$ ipython --no-banner

In [1]: import numpy as np

In [2]: from numpy import linalg as LA

In [3]: np.set_printoptions(precision=2, suppress=True, linewidth=120, sign=" ")

In [4]: mat = np.load("data.npy")

In [5]: mat
Out[5]: 
array([[ 69., -40.,   8.,  56.,  16.,  24., -72.,   8.,  40.,   0.,  64., -56., -24.,   8.],
       [-40.,  30.,  -5., -35., -10., -15.,  45.,  -5., -25.,   0., -40.,  35.,  15.,  -5.],
       [  8.,  -5.,   6.,   7.,   2.,   3.,  -9.,   1.,   5.,   0.,   8.,  -7.,  -3.,   1.],
       [ 56., -35.,   7.,  54.,  14.,  21., -63.,   7.,  35.,   0.,  56., -49., -21.,   7.],
       [ 16., -10.,   2.,  14.,   9.,   6., -18.,   2.,  10.,   0.,  16., -14.,  -6.,   2.],
       [ 24., -15.,   3.,  21.,   6.,  14., -27.,   3.,  15.,   0.,  24., -21.,  -9.,   3.],
       [-72.,  45.,  -9., -63., -18., -27.,  86.,  -9., -45.,   0., -72.,  63.,  27.,  -9.],
       [  8.,  -5.,   1.,   7.,   2.,   3.,  -9.,   6.,   5.,   0.,   8.,  -7.,  -3.,   1.],
       [ 40., -25.,   5.,  35.,  10.,  15., -45.,   5.,  30.,   0.,  40., -35., -15.,   5.],
       [  0.,   0.,   0.,   0.,   0.,   0.,   0.,   0.,   0.,   5.,   0.,   0.,   0.,   0.],
       [ 64., -40.,   8.,  56.,  16.,  24., -72.,   8.,  40.,   0.,  69., -56., -24.,   8.],
       [-56.,  35.,  -7., -49., -14., -21.,  63.,  -7., -35.,   0., -56.,  54.,  21.,  -7.],
       [-24.,  15.,  -3., -21.,  -6.,  -9.,  27.,  -3., -15.,   0., -24.,  21.,  14.,  -3.],
       [  8.,  -5.,   1.,   7.,   2.,   3.,  -9.,   1.,   5.,   0.,   8.,  -7.,  -3.,   6.]])

In [6]: vals, V = LA.eigh(mat)

In [7]: x = np.array([1, 2, 0, 1, 1, 0, 1, 1, 2, 1, 0, 2, 1, 0])

In [8]: x @ mat @ x
Out[8]: np.float64(159.0)

In [9]: round(float(x @ mat @ x / (x @ x)), 2), np.round(vals[0], 2), np.round(vals[-1], 2)
Out[9]: (8.37, np.float64(5.0), np.float64(387.0))
